$ python3 -q
>>> import numpy as np
>>> import numpy.linalg as la
>>> np.set_printoptions(precision=2, suppress=True, linewidth=120, legacy="1.25")
>>> C = np.array([[1, 2, 5], [0, 0, -4]])
>>> X = np.repeat(C, 10 // 2, axis=0)
>>> rng = np.random.default_rng(9205)
>>> X = X + 0.3 * rng.normal(size=X.shape)
>>> X
array([[ 0.46,  2.14,  5.03],
       [ 1.64,  1.86,  5.43],
       [ 1.09,  2.19,  4.94],
       [ 0.8 ,  1.64,  5.03],
       [ 0.67,  1.93,  5.12],
       [-0.54,  0.23, -3.64],
       [-0.18, -0.06, -4.07],
       [-0.24, -0.08, -4.28],
       [ 0.09, -0.09, -3.89],
       [-0.19,  0.02, -3.79]])
>>> vec = np.array([0, 1, -1])
>>> rhs = X @ vec
>>> rhs
array([-2.89, -3.58, -2.75, -3.39, -3.19,  3.87,  4.02,  4.2 ,  3.8 ,  3.8 ])
>>> np.round(la.pinv(X) @ X, 2) + 0
array([[1., 0., 0.],
       [0., 1., 0.],
       [0., 0., 1.]])
>>> rhs = rhs + 0.02 * rng.normal(size=10)
>>> print(rhs)
[-2.85 -3.57 -2.74 -3.4  -3.19  3.85  4.04  4.18  3.8   3.82]
>>> c, *_ = la.lstsq(X, rhs)
>>> print(c.round())
[-0.  1. -1.]
>>> np.round(X.T @ (rhs - X @ c), 2) + 0
array([0., 0., 0.])
>>> [round(float(la.norm(la.solve(X.T @ X + lam * np.eye(3), X.T @ rhs))), 2) for lam in (0, 1, 10, 100)]
[1.42, 1.28, 0.86, 0.51]
>>> print(round(float(la.norm(rhs - X @ c)), 2))
0.06
>>> P = X @ la.solve(X.T @ X, X.T)
>>> print(np.allclose(P @ P, P))
True
>>> m1 = np.load("x.npy")
>>> print(m1)
[[ 2.  2.  0.  0.  0.  0.  0.  0.  0.  0.]
 [ 2.  3.  2.  0.  0.  0.  0.  0.  0.  0.]
 [ 0.  2.  3.  2.  0.  0.  0.  0.  0.  0.]
 [ 0.  0.  2. -1.  2.  0.  0.  0.  0.  0.]
 [ 0.  0.  0.  2. -3.  2.  0.  0.  0.  0.]
 [ 0.  0.  0.  0.  2.  2.  2.  0.  0.  0.]
 [ 0.  0.  0.  0.  0.  2. -2.  2.  0.  0.]
 [ 0.  0.  0.  0.  0.  0.  2. -1.  2.  0.]
 [ 0.  0.  0.  0.  0.  0.  0.  2.  0.  2.]
 [ 0.  0.  0.  0.  0.  0.  0.  0.  2.  2.]]
>>> u = np.array([4, 0, 2, 5, 0, 2, 1, 4, 2, 4])
>>> M2 = m1 + np.outer(u, np.eye(10)[9])
>>> la.matrix_rank(M2 - m1)
1
>>> C2 = m1.T @ m1
>>> la.eigvalsh(C2)[::-1]
array([34.18, 25.07, 17.5 , 14.12, 11.63,  8.93,  3.68,  1.07,  0.73,  0.08])
>>> la.svd(m1, compute_uv=False) ** 2
array([34.18, 25.07, 17.5 , 14.12, 11.63,  8.93,  3.68,  1.07,  0.73,  0.08])
>>> la.matrix_rank(C2)
10
>>> (m1 @ m1.T).shape
(10, 10)
>>> M2 = m1 / la.norm(m1, axis=1, keepdims=True)
>>> C2 = M2 @ M2.T
>>> np.degrees(np.arccos(np.clip(C2[0, 7], -1, 1)))
90.0
>>> w, V = la.eigh(m1)
>>> np.round(V @ np.diag(w) @ V.T, 2) + 0
array([[ 2.,  2.,  0.,  0.,  0.,  0.,  0.,  0.,  0.,  0.],
       [ 2.,  3.,  2.,  0.,  0.,  0.,  0.,  0.,  0.,  0.],
       [ 0.,  2.,  3.,  2.,  0.,  0.,  0.,  0.,  0.,  0.],
       [ 0.,  0.,  2., -1.,  2.,  0.,  0.,  0.,  0.,  0.],
       [ 0.,  0.,  0.,  2., -3.,  2.,  0.,  0.,  0.,  0.],
       [ 0.,  0.,  0.,  0.,  2.,  2.,  2.,  0.,  0.,  0.],
       [ 0.,  0.,  0.,  0.,  0.,  2., -2.,  2.,  0.,  0.],
       [ 0.,  0.,  0.,  0.,  0.,  0.,  2., -1.,  2.,  0.],
       [ 0.,  0.,  0.,  0.,  0.,  0.,  0.,  2.,  0.,  2.],
       [ 0.,  0.,  0.,  0.,  0.,  0.,  0.,  0.,  2.,  2.]])
>>> np.round(V.T @ V, 2) + 0
array([[1., 0., 0., 0., 0., 0., 0., 0., 0., 0.],
       [0., 1., 0., 0., 0., 0., 0., 0., 0., 0.],
       [0., 0., 1., 0., 0., 0., 0., 0., 0., 0.],
       [0., 0., 0., 1., 0., 0., 0., 0., 0., 0.],
       [0., 0., 0., 0., 1., 0., 0., 0., 0., 0.],
       [0., 0., 0., 0., 0., 1., 0., 0., 0., 0.],
       [0., 0., 0., 0., 0., 0., 1., 0., 0., 0.],
       [0., 0., 0., 0., 0., 0., 0., 1., 0., 0.],
       [0., 0., 0., 0., 0., 0., 0., 0., 1., 0.],
       [0., 0., 0., 0., 0., 0., 0., 0., 0., 1.]])
>>> np.unique(w.round(6) + 0, return_counts=True)[1]
array([1, 1, 1, 1, 1, 1, 1, 1, 1, 1])
>>> w
array([-5.01, -4.18, -1.92, -1.03,  0.28,  0.86,  2.99,  3.41,  3.76,  5.85])
>>> print(la.eigvalsh(m1 + -1 * np.eye(10)))
[-6.01 -5.18 -2.92 -2.03 -0.72 -0.14  1.99  2.41  2.76  4.85]
>>> print((w > 1e-8).sum(), (w < -1e-8).sum())
6 4
